$ ipython --no-banner

In [1]: import numpy as np

In [2]: np.set_printoptions(suppress=True, linewidth=160)

In [3]: def rd(a):
   ...:     return np.round(a, 3) + 0
   ...: 

In [4]: B = np.array([[4, 1, 0, 4, 3, 1, 5, 3, 0, 5, 1, 2],
   ...:     [0, 4, 1, 0, 4, 1, 5, 5, 3, 5, 4, 0],
   ...:     [5, 0, 5, 4, 5, 2, 2, 2, 1, 5, 0, 4],
   ...:     [3, 1, 1, 0, 3, 5, 0, 3, 2, 3, 3, 5],
   ...:     [2, 2, 1, 0, 4, 4, 2, 5, 0, 0, 1, 5],
   ...:     [1, 5, 3, 5, 4, 3, 0, 5, 1, 2, 3, 4],
   ...:     [0, 1, 3, 0, 5, 2, 5, 0, 5, 2, 4, 4],
   ...:     [4, 5, 4, 1, 1, 5, 0, 3, 2, 1, 1, 4],
   ...:     [1, 4, 2, 2, 1, 4, 5, 3, 2, 3, 4, 1],
   ...:     [5, 5, 4, 1, 1, 5, 1, 0, 5, 3, 1, 2],
   ...:     [1, 3, 5, 3, 4, 5, 4, 0, 2, 1, 0, 3],
   ...:     [2, 4, 5, 0, 4, 4, 4, 1, 1, 2, 4, 0]])

In [5]: M = np.tril(B)

In [6]: print(M)
[[4 0 0 0 0 0 0 0 0 0 0 0]
 [0 4 0 0 0 0 0 0 0 0 0 0]
 [5 0 5 0 0 0 0 0 0 0 0 0]
 [3 1 1 0 0 0 0 0 0 0 0 0]
 [2 2 1 0 4 0 0 0 0 0 0 0]
 [1 5 3 5 4 3 0 0 0 0 0 0]
 [0 1 3 0 5 2 5 0 0 0 0 0]
 [4 5 4 1 1 5 0 3 0 0 0 0]
 [1 4 2 2 1 4 5 3 2 0 0 0]
 [5 5 4 1 1 5 1 0 5 3 0 0]
 [1 3 5 3 4 5 4 0 2 1 0 0]
 [2 4 5 0 4 4 4 1 1 2 4 0]]

In [7]: B = M / np.sqrt((M ** 2).mean(axis=1, keepdims=True))

In [8]: print(rd(B[8]))
[0.387 1.549 0.775 0.775 0.387 1.549 1.936 1.162 0.775 0.    0.    0.   ]

In [9]: print(np.linalg.matrix_rank(M - M.mean(axis=1, keepdims=True)))
11

In [10]: print(rd(np.linalg.norm(B, axis=1)))
[3.464 3.464 3.464 3.464 3.464 3.464 3.464 3.464 3.464 3.464 3.464 3.464]

In [11]: U, sv, Vh = np.linalg.svd(M)

In [12]: V = Vh[:(sv > 1e-8).sum()]

In [13]: rng = np.random.default_rng(66109)

In [14]: vec = M[3] + -3 * M[10] + rng.integers(2) * np.eye(12)[6]

In [15]: print(vec)
[  0.  -8. -14.  -9. -12. -15. -11.   0.  -6.  -3.   0.   0.]

In [16]: print(np.linalg.matrix_rank(np.vstack([M, vec])))
11

In [17]: print(rd(np.linalg.norm(vec - V.T @ V @ vec)))
0.0

In [18]: print(rd(np.diag(V.T @ V)))
[1. 1. 1. 1. 1. 1. 1. 1. 1. 1. 1. 0.]

In [19]: print(np.allclose(V.T @ V @ vec, vec))
True
